% ipython --no-banner

In [1]: import numpy as np

In [2]: np.set_printoptions(precision=2, suppress=True, linewidth=140)

In [3]: def rd(a):
   ...:     return np.round(a, 2) + 0
   ...: 

In [4]: M = np.array([[-2, -3, 3, 1, -1, 2],
   ...:     [-1, -2, 1, 1, -3, 0],
   ...:     [3, 2, 2, -1, 0, 3],
   ...:     [1, -3, 0, -3, -3, 0]])

In [5]: M
Out[5]: 
array([[-2, -3,  3,  1, -1,  2],
       [-1, -2,  1,  1, -3,  0],
       [ 3,  2,  2, -1,  0,  3],
       [ 1, -3,  0, -3, -3,  0]])

In [6]: x0 = np.array([-5, 0, -4, 0, 4, 3])

In [7]: h1 = np.maximum(M @ x0, 0)

In [8]: h1
Out[8]: array([0, 0, 0, 0])

In [9]: M.T @ h1
Out[9]: array([0, 0, 0, 0, 0, 0])

In [10]: rd(np.tanh(M @ x0))
Out[10]: array([ 0., -1., -1., -1.])

In [11]: M.ravel(order="F")
Out[11]: array([-2, -1,  3,  1, -3, -2,  2, -3,  3,  1,  2,  0,  1,  1, -1, -3, -1, -3,  0, -3,  2,  0,  3,  0])

In [12]: M.reshape(-1, 2)
Out[12]: 
array([[-2, -3],
       [ 3,  1],
       [-1,  2],
       [-1, -2],
       [ 1,  1],
       [-3,  0],
       [ 3,  2],
       [ 2, -1],
       [ 0,  3],
       [ 1, -3],
       [ 0, -3],
       [-3,  0]])

In [13]: blk = M.reshape(4, 2, -1)

In [14]: blk.sum(axis=1)
Out[14]: 
array([[-1, -4,  5],
       [ 0, -5,  1],
       [ 2,  2,  5],
       [-2, -6,  0]])

In [15]: np.einsum("ihd,ihd->ih", blk, blk)
Out[15]: 
array([[22,  6],
       [ 6, 10],
       [17, 10],
       [10, 18]])

In [16]: data = np.array([[2.0, 3.0, -7.0, -6.0, 5.0, -4.0, -9.0],
    ...:     [0.0, 0.0, 1.0, -3.0, 0.0, -1.0, 2.0],
    ...:     [0.0, 3.0, -3.0, 3.0, 3.0, 3.0, 2.0],
    ...:     [0.0, -1.0, 0.0, -1.0, 0.0, -3.0, 1.0],
    ...:     [0.0, 3.0, -2.0, 1.0, 0.0, 1.0, -1.0],
    ...:     [0.0, -1.0, 3.0, 0.0, -3.0, 3.0, 0.0],
    ...:     [0.0, 1.0, -3.0, 3.0, -3.0, -2.0, 0.0]])

In [17]: rng = np.random.default_rng(60)

In [18]: labels = rng.permutation(7)

In [19]: labels
Out[19]: array([5, 4, 0, 6, 3, 2, 1])

In [20]: M2 = data[labels][:, labels]

In [21]: rd(np.sort(np.abs(np.linalg.eigvals(M2))))
Out[21]: array([1.29, 1.29, 2.  , 3.76, 3.76, 4.71, 4.71])

In [22]: np.diag(M2)
Out[22]: array([ 3.,  0.,  2.,  0., -1., -3.,  0.])

In [23]: np.allclose(M2, data)
Out[23]: False

In [24]: rd(np.linalg.det(M2)), rd(np.linalg.det(data[labels]))
Out[24]: (np.float64(1044.0), np.float64(-1044.0))

In [25]: np.trace(M2)
Out[25]: np.float64(1.0)

In [26]: def softmax(z):
    ...:     e = np.exp(z - z.max(axis=-1, keepdims=True))
    ...:     return e / e.sum(axis=-1, keepdims=True)
    ...: 

In [27]: rd(softmax(data[5]))
Out[27]: array([0.02, 0.01, 0.46, 0.02, 0.  , 0.46, 0.02])

In [28]: att = data @ data.T / np.sqrt(7)

In [29]: rd(softmax(att))
Out[29]: 
array([[1.  , 0.  , 0.  , 0.  , 0.  , 0.  , 0.  ],
       [0.  , 0.93, 0.  , 0.07, 0.  , 0.  , 0.  ],
       [0.  , 0.  , 1.  , 0.  , 0.  , 0.  , 0.  ],
       [0.08, 0.16, 0.  , 0.74, 0.  , 0.  , 0.02],
       [0.7 , 0.  , 0.22, 0.  , 0.07, 0.  , 0.01],
       [0.  , 0.  , 0.  , 0.  , 0.  , 1.  , 0.  ],
       [0.  , 0.  , 0.  , 0.  , 0.  , 0.  , 1.  ]])

In [30]: softmax(att).round(6).argmax(axis=1)
Out[30]: array([0, 1, 2, 3, 0, 5, 6])

In [31]: rd(softmax(att)[5] @ data)
Out[31]: array([ 0., -1.,  3.,  0., -3.,  3.,  0.])

In [32]: f = np.array([0, 1, 0, 0, 2, 1, 0])

In [33]: M2 = data + np.outer(f, np.eye(7)[1])

In [34]: np.linalg.matrix_rank(M2 - data)
Out[34]: np.int64(1)

In [35]: rd(np.linalg.det(M2) / np.linalg.det(data)), rd(1 + np.linalg.solve(data, f)[1])
Out[35]: (np.float64(3.01), np.float64(3.01))

In [36]: M2
Out[36]: 
array([[ 2.,  3., -7., -6.,  5., -4., -9.],
       [ 0.,  1.,  1., -3.,  0., -1.,  2.],
       [ 0.,  3., -3.,  3.,  3.,  3.,  2.],
       [ 0., -1.,  0., -1.,  0., -3.,  1.],
       [ 0.,  5., -2.,  1.,  0.,  1., -1.],
       [ 0.,  0.,  3.,  0., -3.,  3.,  0.],
       [ 0.,  1., -3.,  3., -3., -2.,  0.]])

In [37]: np.allclose(data @ data.T, data.T @ data)
Out[37]: False

In [38]: np.linalg.determinant(data)
AttributeError: module 'numpy.linalg' has no attribute 'determinant'


In [39]: data @ data
Out[39]: 
array([[  4.,   1.,  15., -58.,  28.,  -3., -37.],
       [  0.,   9., -12.,  12.,   0.,   5.,  -1.],
       [  0.,  -4.,   9., -12., -24., -13.,   0.],
       [  0.,   5., -13.,   7.,   6.,  -7.,  -3.],
       [  0.,  -9.,  15., -19.,  -6.,  -7.,   3.],
       [  0.,  -3.,   5.,   9.,   0.,  16.,   7.],
       [  0., -19.,  10., -18.,  -3., -28.,   2.]])

In [40]: assert data == data.T
ValueError: The truth value of an array with more than one element is ambiguous. Use a.any() or a.all()


In [41]: np.trace(data)
Out[41]: np.float64(1.0)

In [42]: rd(np.sort(np.abs(np.linalg.eigvals(data))))
Out[42]: array([1.29, 1.29, 2.  , 3.76, 3.76, 4.71, 4.71])

In [43]: data.inv()
AttributeError: 'numpy.ndarray' object has no attribute 'inv'


In [44]: np.allclose(data, data.T)
Out[44]: False

In [45]: rd(np.linalg.matrix_power(data, 3))
Out[45]: 
array([[   8.,  165.,  -26.,   -7.,  185.,  295.,  -90.],
       [   0.,  -54.,   63.,  -78.,  -48.,  -64.,    6.],
       [   0.,  -20.,  -22.,   27.,   66.,    4.,   22.],
       [   0.,  -24.,   20.,  -64.,   -9.,  -74.,  -15.],
       [   0.,   56.,  -72.,   94.,   57.,   78.,   -1.],
       [   0.,   -3.,    9.,   36.,  -54.,   25.,   13.],
       [   0.,   69., -133.,  108.,  108.,   12.,  -33.]])

In [46]: A = np.loadtxt("dump.csv", delimiter=",")

In [47]: A
Out[47]: 
array([[ 1.,  1., -1., -1.,  2., -1.],
       [-2.,  2.,  0.,  1.,  1.,  0.],
       [ 1., -1.,  0.,  0., -2.,  0.],
       [ 0.,  2.,  1., -2.,  2.,  2.],
       [ 2.,  0.,  0.,  2., -1., -1.],
       [ 0.,  1., -1.,  0., -1.,  0.],
       [-9., 11., -1.,  4.,  7., -1.]])

In [48]: rd(softmax(10 * A[3]))
Out[48]: array([0.  , 0.33, 0.  , 0.  , 0.33, 0.33])

In [49]: rd(softmax(A[3] + -3))
Out[49]: array([0.04, 0.28, 0.1 , 0.01, 0.28, 0.28])

In [50]: att = A @ A.T / np.sqrt(6)

In [51]: rd(softmax(att))
Out[51]: 
array([[0.11, 0.  , 0.  , 0.02, 0.  , 0.  , 0.86],
       [0.  , 0.  , 0.  , 0.  , 0.  , 0.  , 1.  ],
       [0.01, 0.  , 0.62, 0.  , 0.28, 0.08, 0.  ],
       [0.  , 0.  , 0.  , 0.04, 0.  , 0.  , 0.96],
       [0.01, 0.  , 0.08, 0.  , 0.89, 0.02, 0.  ],
       [0.06, 0.09, 0.09, 0.04, 0.09, 0.2 , 0.45],
       [0.  , 0.  , 0.  , 0.  , 0.  , 0.  , 1.  ]])

In [52]: X = np.load("run4.npy")

In [53]: X
Out[53]: 
array([[ 0,  0, 42,  0],
       [ 0, 16,  0,  0],
       [ 0, 16, 24,  0],
       [20,  5,  0, 31],
       [77,  0,  0, 37],
       [93, 12,  0, 61],
       [37,  0, 15,  0],
       [ 2, 11,  0,  7],
       [69, 13,  0, 40],
       [ 0,  1, 41,  0],
       [ 0,  0, 47,  0],
       [ 0,  0, 32,  0],
       [ 0, 30,  0,  0],
       [33,  0,  2,  7],
       [60, 21,  0, 31],
       [13, 52,  0, 13],
       [28, 49,  0, 19],
       [ 8, 56,  0, 28],
       [ 0, 27,  0,  1],
       [41,  0,  0, 22],
       [ 0, 15,  7,  0],
       [ 0,  0, 23,  0],
       [ 0,  1,  9,  0],
       [21, 65,  0, 28],
       [39, 39,  0, 40],
       [ 5,  0, 21,  0]])

In [54]: Xc = X - X.mean(axis=0)

In [55]: U, s, Vt = np.linalg.svd(Xc, full_matrices=False)

In [56]: rd((s ** 2).sum() ** 2 / (s ** 4).sum())
Out[56]: np.float64(2.07)

In [57]: np.linalg.matrix_rank(Xc)
Out[57]: np.int64(4)

In [58]: rd(Xc.mean(axis=0))
Out[58]: array([0., 0., 0., 0.])

In [59]: rd(s ** 2 / (s ** 2).sum())
Out[59]: array([0.63, 0.28, 0.06, 0.02])
